% ipython --no-banner

In [1]: import numpy as np

In [2]: import numpy.linalg as la

In [3]: np.set_printoptions(precision=1, suppress=True, linewidth=120)

In [4]: E = np.load("x.npy")

In [5]: E
Out[5]: 
array([[  9.5,  11.6,   9.8,  -7.7,  12. , -10.1,  -8. ],
       [-10.6, -11.8, -10.1,   7.6, -12.3,   9.7,   8.2],
       [ -0.5,   0.1,  -0.2,  -0.2,   0.1,   0. ,  -0.1],
       [  9.7,  12.1,  10.6,  -8.1,  12. , -10.2,  -8. ],
       [ 15.4,  18.4,  15.3, -11.8,  17.9, -15.6, -11.8],
       [  4.8,   6.1,   5.2,  -3.8,   6.4,  -5.3,  -4. ],
       [  0. ,  -0.3,  -0.3,   0.6,   0.1,  -0.5,  -0.2]])

In [6]: rng = np.random.default_rng(85073)

In [7]: z = rng.permutation(7)

In [8]: A2 = E[:, z] * rng.choice([-1, 1], 7)

In [9]: A2
Out[9]: 
array([[  9.5,   9.8,   7.7,  11.6,  12. ,  10.1,  -8. ],
       [-10.6, -10.1,  -7.6, -11.8, -12.3,  -9.7,   8.2],
       [ -0.5,  -0.2,   0.2,   0.1,   0.1,  -0. ,  -0.1],
       [  9.7,  10.6,   8.1,  12.1,  12. ,  10.2,  -8. ],
       [ 15.4,  15.3,  11.8,  18.4,  17.9,  15.6, -11.8],
       [  4.8,   5.2,   3.8,   6.1,   6.4,   5.3,  -4. ],
       [  0. ,  -0.3,  -0.6,  -0.3,   0.1,   0.5,  -0.2]])

In [10]: Uu, _, Vh = la.svd(E.T @ A2)

In [11]: np.round(la.lstsq(E, A2)[0], 1) + 0
Out[11]: 
array([[ 1.,  0.,  0.,  0.,  0.,  0.,  0.],
       [ 0.,  0.,  0.,  1.,  0.,  0.,  0.],
       [ 0.,  1.,  0.,  0.,  0.,  0.,  0.],
       [ 0.,  0., -1.,  0.,  0.,  0.,  0.],
       [ 0.,  0.,  0.,  0.,  1.,  0.,  0.],
       [ 0.,  0.,  0.,  0.,  0., -1.,  0.],
       [ 0.,  0.,  0.,  0.,  0.,  0.,  1.]])

In [12]: round(la.norm(A2, 2) / la.norm(A2), 1)
Out[12]: np.float64(1.0)

In [13]: la.matrix_rank(A2, rtol=0.1)
Out[13]: np.int64(1)

In [14]: Uu, sigma, Vh = la.svd(E)

In [15]: sigma
Out[15]: array([63.1,  1.1,  1. ,  0.8,  0.4,  0.3,  0.1])

In [16]: A2 = Uu[:, :1] @ np.diag(sigma[:1]) @ Vh[:1]

In [17]: la.matrix_rank(A2)
Out[17]: np.int64(1)

In [18]: round(float(la.norm(E - A2) / la.norm(E)), 1)
Out[18]: 0.0

In [19]: arr = np.load("data.npy")

In [20]: arr
Out[20]: 
array([[0, 0, 1, 0, 0, 1, 0, 1, 0, 0, 0],
       [0, 0, 0, 0, 1, 0, 0, 0, 1, 1, 0],
       [1, 0, 0, 0, 0, 1, 1, 1, 0, 0, 1],
       [0, 0, 0, 0, 0, 0, 0, 0, 0, 0, 0],
       [0, 1, 0, 0, 0, 0, 0, 0, 1, 1, 0],
       [1, 0, 1, 0, 0, 0, 1, 1, 0, 0, 1],
       [0, 0, 1, 0, 0, 1, 0, 0, 0, 0, 1],
       [1, 0, 1, 0, 0, 1, 0, 0, 0, 0, 1],
       [0, 1, 0, 0, 1, 0, 0, 0, 0, 0, 0],
       [0, 1, 0, 0, 1, 0, 0, 0, 0, 0, 0],
       [0, 0, 1, 0, 0, 1, 1, 1, 0, 0, 0]])

In [21]: np.argsort(-la.norm(arr, axis=0).round(6), kind="stable")[:3]
Out[21]: array([2, 5, 7])

In [22]: la.matrix_rank(arr, rtol=0.1)
Out[22]: np.int64(9)

In [23]: [round(float(x), 1) for x in la.svd(arr, compute_uv=False)[:3]]
Out[23]: [4.1, 2.6, 1.7]

In [24]: np.all(la.eigvalsh(arr) > 0)
Out[24]: np.False_

In [25]: round(la.eigvalsh(arr).min(), 1)
Out[25]: np.float64(-1.7)

In [26]: G = arr.T @ arr

In [27]: np.allclose(G, G.T)
Out[27]: True

In [28]: la.matrix_rank(G)
Out[28]: np.int64(9)

In [29]: np.diag(G)
Out[29]: array([3, 3, 5, 0, 3, 5, 3, 4, 2, 2, 4])

In [30]: np.round(la.eigvalsh(G)[::-1], 1) + 0
Out[30]: array([17. ,  6.6,  2.8,  2.6,  2.4,  1. ,  1. ,  0.4,  0.2,  0. ,  0. ])

In [31]: W0 = np.array([[1, 1, -1, -1, 1, 1, -1, -1],
    ...:     [1, -1, 1, -1, -1, 1, -1, 1],
    ...:     [1, 1, 1, 1, -1, -1, -1, -1],
    ...:     [1, -1, 1, -1, 1, -1, 1, -1],
    ...:     [1, -1, -1, 1, -1, 1, 1, -1],
    ...:     [1, 1, 1, 1, 1, 1, 1, 1],
    ...:     [1, -1, -1, 1, 1, -1, -1, 1]])

In [32]: Uu, sigma, Vh = la.svd(W0, full_matrices=False)

In [33]: np.allclose(Uu * sigma @ Vh, W0)
Out[33]: True

In [34]: (sigma > 1e-8).sum()
Out[34]: np.int64(7)

In [35]: sigma
Out[35]: array([2.8, 2.8, 2.8, 2.8, 2.8, 2.8, 2.8])

In [36]: sigma / sigma[0]
Out[36]: array([1., 1., 1., 1., 1., 1., 1.])

In [37]: la.norm(W0, axis=1)
Out[37]: array([2.8, 2.8, 2.8, 2.8, 2.8, 2.8, 2.8])

In [38]: round(la.norm(W0, 2), 1)
Out[38]: np.float64(2.8)

In [39]: round(float(la.norm(W0[1] - W0[5])), 1)
Out[39]: 4.0

In [40]: la.norm(W0, axis=0)
Out[40]: array([2.6, 2.6, 2.6, 2.6, 2.6, 2.6, 2.6, 2.6])

In [41]: la.norm(W0, axis=1).argmax()
Out[41]: np.int64(0)

In [42]: np.round(la.norm(W0, "nuc"), 1)
Out[42]: np.float64(19.8)

In [43]: A2 = W0 / la.norm(W0, axis=1, keepdims=True)

In [44]: G = A2 @ A2.T

In [45]: (np.abs(G) > 0.9).astype(int)
Out[45]: 
array([[1, 0, 0, 0, 0, 0, 0],
       [0, 1, 0, 0, 0, 0, 0],
       [0, 0, 1, 0, 0, 0, 0],
       [0, 0, 0, 1, 0, 0, 0],
       [0, 0, 0, 0, 1, 0, 0],
       [0, 0, 0, 0, 0, 1, 0],
       [0, 0, 0, 0, 0, 0, 1]])

In [46]: G[5].round(1) + 0
Out[46]: array([0., 0., 0., 0., 0., 1., 0.])

In [47]: G.round(1) + 0
Out[47]: 
array([[1., 0., 0., 0., 0., 0., 0.],
       [0., 1., 0., 0., 0., 0., 0.],
       [0., 0., 1., 0., 0., 0., 0.],
       [0., 0., 0., 1., 0., 0., 0.],
       [0., 0., 0., 0., 1., 0., 0.],
       [0., 0., 0., 0., 0., 1., 0.],
       [0., 0., 0., 0., 0., 0., 1.]])
